>>> import numpy as np
>>> import numpy.linalg as la
>>> np.set_printoptions(precision=1, suppress=True, linewidth=140)
>>> feats = np.loadtxt("a.csv", delimiter=",")
>>> feats
array([[ 1.4,  0.9,  1.9],
       [ 0.5, -2.2,  1. ],
       [ 0.6,  0.4,  1. ],
       [34. ,  8. , 12. ],
       [ 0.6, -2.3,  0. ],
       [-0.5,  0.5,  1.3],
       [-1.2, -0.2,  0.6],
       [-0.9,  2.5,  0.9],
       [ 0.4,  2.6, -0.9],
       [-1. , -0.4,  1.1],
       [-0.1, -0.8, -0.8],
       [-1. , -2.3,  0.5],
       [-0.5, -0.1,  0. ],
       [-0.4,  0.7,  0.2],
       [ 1.6, -1.9, -1.7],
       [-0.9,  0.8, -0.5],
       [ 1. , -1.3, -0.7],
       [ 0.3,  1.5, -1.2],
       [ 0. ,  0.8,  0.6],
       [-0.4,  0.7, -0.5],
       [ 0.2,  1.1, -0.4],
       [-1.2,  0.1, -0.4]])
>>> proj = feats @ la.solve(feats.T @ feats, feats.T)
>>> round(np.trace(proj), 1)
np.float64(3.0)
>>> print(np.round(proj @ feats[:, 0], 1) + 0)
[ 1.4  0.5  0.6 34.   0.6 -0.5 -1.2 -0.9  0.4 -1.  -0.1 -1.  -0.5 -0.4  1.6 -0.9  1.   0.3  0.  -0.4  0.2 -1.2]
>>> np.round(np.diag(proj), 1) + 0
array([0.1, 0.2, 0. , 1. , 0.1, 0.1, 0.1, 0.2, 0.2, 0.1, 0. , 0.2, 0. , 0. , 0.3, 0. , 0.1, 0.1, 0. , 0. , 0. , 0. ])
>>> C2 = np.cov(feats, rowvar=False)
>>> np.argsort(-feats.std(axis=0).round(6), kind="stable")
array([0, 2, 1])
>>> la.eigvalsh(C2)[::-1]
array([62.7,  2. ,  0.9])
>>> C2
array([[53.4, 12.1, 18.3],
       [12.1,  4.8,  4.3],
       [18.3,  4.3,  7.3]])
>>> print(np.polyfit(feats[:, 0], feats[:, 2], 1))
[0.3 0.1]
>>> u, v = feats[11], feats[19]
>>> np.round(u @ v, 1)
np.float64(-1.5)
>>> np.round(u @ u, 1)
np.float64(6.5)
>>> p = (u @ v) / (u @ u) * u
>>> np.round(la.norm(u + v) ** 2 + la.norm(u - v) ** 2, 1)
np.float64(14.9)
>>> np.outer(u, v)
array([[ 0.4, -0.7,  0.5],
       [ 0.9, -1.6,  1.1],
       [-0.2,  0.3, -0.2]])
>>> print(v - p)
[-0.6  0.2 -0.4]
>>> J = np.load("run1.npy")
>>> J
array([[-4.1,  0.1,  0.6],
       [ 3. , -1.3,  0.7],
       [ 1.8,  1.5,  0.8],
       [-2.4, -2.5,  0.3],
       [ 0.6,  1.5,  0.2],
       [ 0.2, -0.6,  0. ],
       [-1.7, -1. ,  0.7],
       [-1.7, -1.3,  0.3],
       [-1.5, -0.2,  0.6],
       [-3.8, -1.1,  0. ],
       [-3.3, -1.4, -0.9],
       [ 2.7,  2.8, -0.9],
       [ 1.7,  2.3, -0.1],
       [-2.2,  1.6, -1. ],
       [ 2.9,  0.2, -1.1],
       [ 1.6,  0.5,  0.4],
       [ 1.1,  0.9, -0.1]])
>>> Q, Rm = la.qr(J)
>>> Rm
array([[ 9.8,  2.9, -0.2],
       [ 0. ,  5.2, -0.7],
       [ 0. ,  0. , -2.4]])
>>> np.round(Q @ Rm, 1) + 0
array([[-4.1,  0.1,  0.6],
       [ 3. , -1.3,  0.7],
       [ 1.8,  1.5,  0.8],
       [-2.4, -2.5,  0.3],
       [ 0.6,  1.5,  0.2],
       [ 0.2, -0.6,  0. ],
       [-1.7, -1. ,  0.7],
       [-1.7, -1.3,  0.3],
       [-1.5, -0.2,  0.6],
       [-3.8, -1.1,  0. ],
       [-3.3, -1.4, -0.9],
       [ 2.7,  2.8, -0.9],
       [ 1.7,  2.3, -0.1],
       [-2.2,  1.6, -1. ],
       [ 2.9,  0.2, -1.1],
       [ 1.6,  0.5,  0.4],
       [ 1.1,  0.9, -0.1]])
>>> np.round(Q.T @ Q, 1) + 0
array([[1., 0., 0.],
       [0., 1., 0.],
       [0., 0., 1.]])
